In [1]: import numpy as np

In [2]: import numpy.linalg as la

In [3]: np.set_printoptions(precision=2, suppress=True, linewidth=120)

In [4]: J = np.loadtxt("sample1.csv", delimiter=",")

In [5]: J
Out[5]: 
array([[ 1.  ,  0.  ,  0.  ,  0.  ],
       [ 0.  ,  1.  ,  0.  ,  0.  ],
       [ 0.  ,  0.  ,  0.31,  0.95],
       [ 0.  ,  0.  , -0.95,  0.31]])

In [6]: np.round(J.T @ J, 2) + 0
Out[6]: 
array([[1., 0., 0., 0.],
       [0., 1., 0., 0.],
       [0., 0., 1., 0.],
       [0., 0., 0., 1.]])

In [7]: J[:, 1] @ J[:, 3]
Out[7]: np.float64(0.0)

In [8]: la.pinv(J)
Out[8]: 
array([[ 1.  ,  0.  ,  0.  ,  0.  ],
       [ 0.  ,  1.  ,  0.  ,  0.  ],
       [ 0.  ,  0.  ,  0.31, -0.95],
       [ 0.  ,  0.  ,  0.95,  0.31]])

In [9]: la.norm(J, axis=0)
Out[9]: array([1., 1., 1., 1.])

In [10]: np.sort(la.eigvals(J).real)
Out[10]: array([0.31, 0.31, 1.  , 1.  ])

In [11]: (la.matrix_power((J != 0) + (J.T != 0) + np.eye(4), 4) > 0).astype(int)
Out[11]: 
array([[1, 0, 0, 0],
       [0, 1, 0, 0],
       [0, 0, 1, 1],
       [0, 0, 1, 1]])

In [12]: np.flatnonzero(la.matrix_power((J != 0) + (J.T != 0) + np.eye(4), 4)[2])
Out[12]: array([2, 3])

In [13]: def softmax(z):
    ...:     e = np.exp(z - z.max(axis=-1, keepdims=True))
    ...:     return e / e.sum(axis=-1, keepdims=True)
    ...: 

In [14]: softmax(J[1])
Out[14]: array([0.17, 0.48, 0.17, 0.17])

In [15]: softmax(J[1] + 4)
Out[15]: array([0.17, 0.48, 0.17, 0.17])

In [16]: S = J @ J.T / np.sqrt(4)

In [17]: softmax(S + np.triu(np.full(S.shape, -np.inf), 1))
Out[17]: 
array([[1.  , 0.  , 0.  , 0.  ],
       [0.38, 0.62, 0.  , 0.  ],
       [0.27, 0.27, 0.45, 0.  ],
       [0.22, 0.22, 0.22, 0.35]])

In [18]: softmax(S).round(6).argmax(axis=1)
Out[18]: array([0, 1, 2, 3])

In [19]: softmax(S)
Out[19]: 
array([[0.35, 0.22, 0.22, 0.22],
       [0.22, 0.35, 0.22, 0.22],
       [0.22, 0.22, 0.35, 0.22],
       [0.22, 0.22, 0.22, 0.35]])
